$ python3 -q
>>> import numpy as np
>>> np.set_printoptions(suppress=True, linewidth=200)
>>> arr = np.load("mat.npy")
>>> arr
array([[-1,  0,  0,  0,  0,  0,  0,  0,  0,  0,  0],
       [-3,  2,  0,  0,  0,  0,  0,  0,  0,  0,  0],
       [ 0,  1, -3,  0,  0,  0,  0,  0,  0,  0,  0],
       [-1,  1, -1,  0,  0,  0,  0,  0,  0,  0,  0],
       [ 2, -2,  0, -3,  2,  0,  0,  0,  0,  0,  0],
       [-1,  1,  0,  2,  2,  3,  0,  0,  0,  0,  0],
       [-3, -3,  2, -3,  2,  0,  0,  0,  0,  0,  0],
       [-2,  0,  1,  0,  3, -3,  0, -1,  0,  0,  0],
       [ 2,  2, -2, -1,  1, -3,  3,  1, -1,  0,  0],
       [-2,  2,  2,  3, -2,  0,  2,  1,  2, -1,  0],
       [-3, -1,  0,  1, -1,  1,  1, -2, -1,  3,  3]])
>>> U, sig, VT = np.linalg.svd(arr)
>>> V = VT[:(sig > 1e-8).sum()]
>>> rng = np.random.default_rng(698041)
>>> x = arr[10] + -1 * arr[8] + rng.integers(2) * np.eye(11)[9]
>>> x
array([-5., -3.,  2.,  2., -2.,  4., -2., -3.,  0.,  4.,  3.])
>>> np.allclose(V.T @ V @ x, x)
False
>>> np.linalg.matrix_rank(np.vstack([arr, x]))
np.int64(10)
>>> round(np.linalg.norm(x - V.T @ V @ x), 2)
np.float64(0.78)
>>> W0 = np.loadtxt("sample10.csv", delimiter=",")
>>> W0
array([[1., 0., 0., 0., 0., 0., 0., 0., 0.],
       [0., 0., 0., 0., 0., 0., 0., 0., 1.],
       [0., 0., 1., 0., 0., 0., 0., 0., 0.],
       [0., 0., 0., 0., 0., 0., 1., 0., 0.],
       [0., 0., 0., 0., 1., 0., 0., 0., 0.],
       [0., 0., 0., 0., 0., 1., 0., 0., 0.],
       [0., 1., 0., 0., 0., 0., 0., 0., 0.],
       [0., 0., 0., 1., 0., 0., 0., 0., 0.],
       [0., 0., 0., 0., 0., 0., 0., 1., 0.]])
>>> # row-stochastic, so 1 is an eigenvalue
>>> w1 = np.array([[1, 2, 2, 3],
...     [2, 2, 0, 3],
...     [0, 0, 3, 3],
...     [2, 1, 2, 0],
...     [1, 3, 2, 2],
...     [0, 1, 3, 1],
...     [2, 2, 0, 1],
...     [0, 1, 3, 1],
...     [2, 1, 3, 3]])
>>> beta = np.array([3, 1, 2, 2])
>>> hid = np.maximum(W0 @ w1 + beta, 0)
>>> hid
array([[4., 3., 4., 5.],
       [5., 2., 5., 5.],
       [3., 1., 5., 5.],
       [5., 3., 2., 3.],
       [4., 4., 4., 4.],
       [3., 2., 5., 3.],
       [5., 3., 2., 5.],
       [5., 2., 4., 2.],
       [3., 2., 5., 3.]])
>>> (hid > 0).astype(int)
array([[1, 1, 1, 1],
       [1, 1, 1, 1],
       [1, 1, 1, 1],
       [1, 1, 1, 1],
       [1, 1, 1, 1],
       [1, 1, 1, 1],
       [1, 1, 1, 1],
       [1, 1, 1, 1],
       [1, 1, 1, 1]])
>>> (hid > 0).mean(axis=0)
array([1., 1., 1., 1.])
>>> cent = np.array([[4, 7, 9], [1, 6, 9], [6, 9, 4], [7, 1, 1]])
>>> print((hid @ cent).round(6).argmax(axis=1))
[1 1 0 2 1 1 2 1 1]
>>> print(w1 @ cent)
[[39 40 38]
 [31 29 39]
 [39 30 15]
 [21 38 35]
 [33 45 46]
 [26 34 22]
 [17 27 37]
 [26 34 22]
 [48 50 42]]
>>> hid @ cent
array([[78., 87., 84.],
       [87., 97., 88.],
       [78., 77., 61.],
       [56., 74., 83.],
       [72., 92., 92.],
       [65., 81., 68.],
       [70., 76., 85.],
       [60., 85., 81.],
       [65., 81., 68.]])
>>> x = np.array([1, -1, -2, 2, 1, -1, -1, 1, 1])
>>> print(round(float(np.linalg.norm(x)), 2), round(float(np.linalg.norm(W0 @ x)), 2))
3.87 3.87
>>> W0.T @ (W0 @ x)
array([ 1., -1., -2.,  2.,  1., -1., -1.,  1.,  1.])
>>> K = np.load("block4.npy")
>>> K
array([[ 0.31,  3.41, -1.7 ,  1.76, -1.83, -0.46, -1.35,  0.72,  0.19,  2.2 , -4.04, -0.92],
       [-0.66,  0.3 , -0.94, -0.16, -0.65, -0.01, -0.45, -0.45,  0.6 ,  1.43, -1.24, -2.76],
       [ 0.63, -0.6 ,  0.12,  0.39,  1.4 ,  0.51,  0.58,  0.4 ,  0.49, -0.25,  0.73,  0.83],
       [-0.84,  0.4 ,  0.6 ,  0.36, -0.57, -0.5 ,  0.07,  0.02,  0.75,  0.36,  0.07, -0.1 ],
       [-1.34, -0.6 , -0.26,  0.04, -0.32,  1.31,  0.68, -0.94,  1.99,  0.17, -1.17, -2.28],
       [ 0.57, -1.6 ,  1.11,  0.14,  2.26,  1.27,  1.32, -0.54,  1.38, -2.18,  2.59,  1.35],
       [ 1.64,  1.83, -1.14,  0.91,  0.65,  0.1 , -0.61,  0.45, -0.46,  0.52, -1.38,  0.56],
       [-1.42, -0.13, -0.65, -0.42, -1.42,  0.  , -0.71, -0.72,  0.29,  0.78,  0.22, -1.97],
       [ 1.12, -1.02,  0.3 ,  0.26,  2.06,  0.91,  0.28,  0.34,  0.12, -0.97,  1.97,  1.36],
       [-1.32,  2.59,  0.01,  1.39, -2.66, -1.18, -0.73,  0.22,  0.88,  1.39, -3.96, -1.2 ],
       [ 0.29, -1.62,  1.52, -0.78,  1.54, -1.91,  0.03,  0.48, -0.89, -0.24,  2.56,  2.39]])
>>> U, sig, VT = np.linalg.svd(K, full_matrices=False)
>>> print(np.round(np.abs(VT[0]), 2))
[0.13 0.4  0.2  0.14 0.4  0.07 0.16 0.01 0.05 0.3  0.6  0.34]
>>> np.round(U.T @ U, 2) + 0
array([[1., 0., 0., 0., 0., 0., 0., 0., 0., 0., 0.],
       [0., 1., 0., 0., 0., 0., 0., 0., 0., 0., 0.],
       [0., 0., 1., 0., 0., 0., 0., 0., 0., 0., 0.],
       [0., 0., 0., 1., 0., 0., 0., 0., 0., 0., 0.],
       [0., 0., 0., 0., 1., 0., 0., 0., 0., 0., 0.],
       [0., 0., 0., 0., 0., 1., 0., 0., 0., 0., 0.],
       [0., 0., 0., 0., 0., 0., 1., 0., 0., 0., 0.],
       [0., 0., 0., 0., 0., 0., 0., 1., 0., 0., 0.],
       [0., 0., 0., 0., 0., 0., 0., 0., 1., 0., 0.],
       [0., 0., 0., 0., 0., 0., 0., 0., 0., 1., 0.],
       [0., 0., 0., 0., 0., 0., 0., 0., 0., 0., 1.]])
>>> U.shape, sig.shape, VT.shape
((11, 11), (11,), (11, 12))
>>> np.round(np.sqrt((sig ** 2).sum()), 2), round(float(np.linalg.norm(K)), 2)
(np.float64(14.56), 14.56)
>>> np.allclose(U * sig @ VT, K)
True
>>> print(np.round(sig / sig[0], 2))
[1.   0.49 0.35 0.25 0.15 0.11 0.06 0.04 0.03 0.02 0.01]
